>>> import numpy as np
>>> np.set_printoptions(precision=4, suppress=True, linewidth=120)
>>> def rd(a):
...     return np.round(a, 4) + 0
... 
>>> X = np.load("arr.npy")
>>> print(X)
[[  1.    0.7 -10.   -1.7   1.1  -2.3  -0.1]
 [ -0.5  -0.1   1.    1.2   0.2   1.6   1.2]
 [  0.9   0.5   4.   -1.1  -0.7  -1.6   1.7]
 [  0.6  -0.8   1.   -1.9   1.4   0.4  -0.1]
 [ -0.4   0.    5.    0.8   0.2  -0.1   0.7]]
>>> print(rd(np.linalg.norm(X)))
13.2635
>>> print(np.unravel_index(np.abs(X).argmax(), X.shape))
(np.int64(0), np.int64(2))
>>> X[5]
Traceback (most recent call last):
  File "<python-input-7>", line 1, in <module>
    X[5]
    ~^^^
IndexError: index 5 is out of bounds for axis 0 with size 5
>>> print(X.shape)
(5, 7)
>>> x0 = np.array([2, 5, 3, -1, -1, 4, 1])
>>> h = np.maximum(X @ x0, 0)
>>> print(np.flatnonzero(h > 1e-9))
[1 2 3 4]
>>> print(rd(np.maximum(X @ x0, 0) - np.maximum(-X @ x0, 0)))
[-33.2   7.7  13.4   2.2  13.5]
>>> print(np.maximum(X @ (3 * x0), 0))
[ 0.  23.1 40.2  6.6 40.5]
>>> rng = np.random.default_rng(2121)
>>> out = X + rng.integers(-2, 3, (5, 1)) @ rng.integers(-2, 3, (1, 7))
>>> print(rd(out))
[[ 2.   0.7 -8.  -3.7  3.1 -0.3 -0.1]
 [-0.5 -0.1  1.   1.2  0.2  1.6  1.2]
 [ 0.9  0.5  4.  -1.1 -0.7 -1.6  1.7]
 [ 1.6 -0.8  3.  -3.9  3.4  2.4 -0.1]
 [ 1.6  0.   9.  -3.2  4.2  3.9  0.7]]
>>> print(np.linalg.matrix_rank(out - X, tol=1e-8))
1
>>> f = np.array([2, 1])
>>> print(np.cross(out[1, :3], out[3, :3]))
[0.5  3.1  0.56]
>>> print(rd(np.array([np.convolve(row, f, "same") for row in out])))
[[  4.    3.4 -15.3 -15.4   2.5   2.5  -0.5]
 [ -1.   -0.7   1.9   3.4   1.6   3.4   4. ]
 [  1.8   1.9   8.5   1.8  -2.5  -3.9   1.8]
 [  3.2   0.    5.2  -4.8   2.9   8.2   2.2]
 [  3.2   1.6  18.    2.6   5.2  12.    5.3]]
>>> t = np.radians(45)
>>> Rm = np.eye(7)
>>> Rm[5, 5] = Rm[6, 6] = np.cos(t)
>>> Rm[5, 6], Rm[6, 5] = -np.sin(t), np.sin(t)
>>> print(rd(Rm))
[[ 1.      0.      0.      0.      0.      0.      0.    ]
 [ 0.      1.      0.      0.      0.      0.      0.    ]
 [ 0.      0.      1.      0.      0.      0.      0.    ]
 [ 0.      0.      0.      1.      0.      0.      0.    ]
 [ 0.      0.      0.      0.      1.      0.      0.    ]
 [ 0.      0.      0.      0.      0.      0.7071 -0.7071]
 [ 0.      0.      0.      0.      0.      0.7071  0.7071]]
>>> out = X @ Rm.T
>>> print(rd(out))
[[  1.       0.7    -10.      -1.7      1.1     -1.5556  -1.6971]
 [ -0.5     -0.1      1.       1.2      0.2      0.2828   1.9799]
 [  0.9      0.5      4.      -1.1     -0.7     -2.3335   0.0707]
 [  0.6     -0.8      1.      -1.9      1.4      0.3536   0.2121]
 [ -0.4      0.       5.       0.8      0.2     -0.5657   0.4243]]
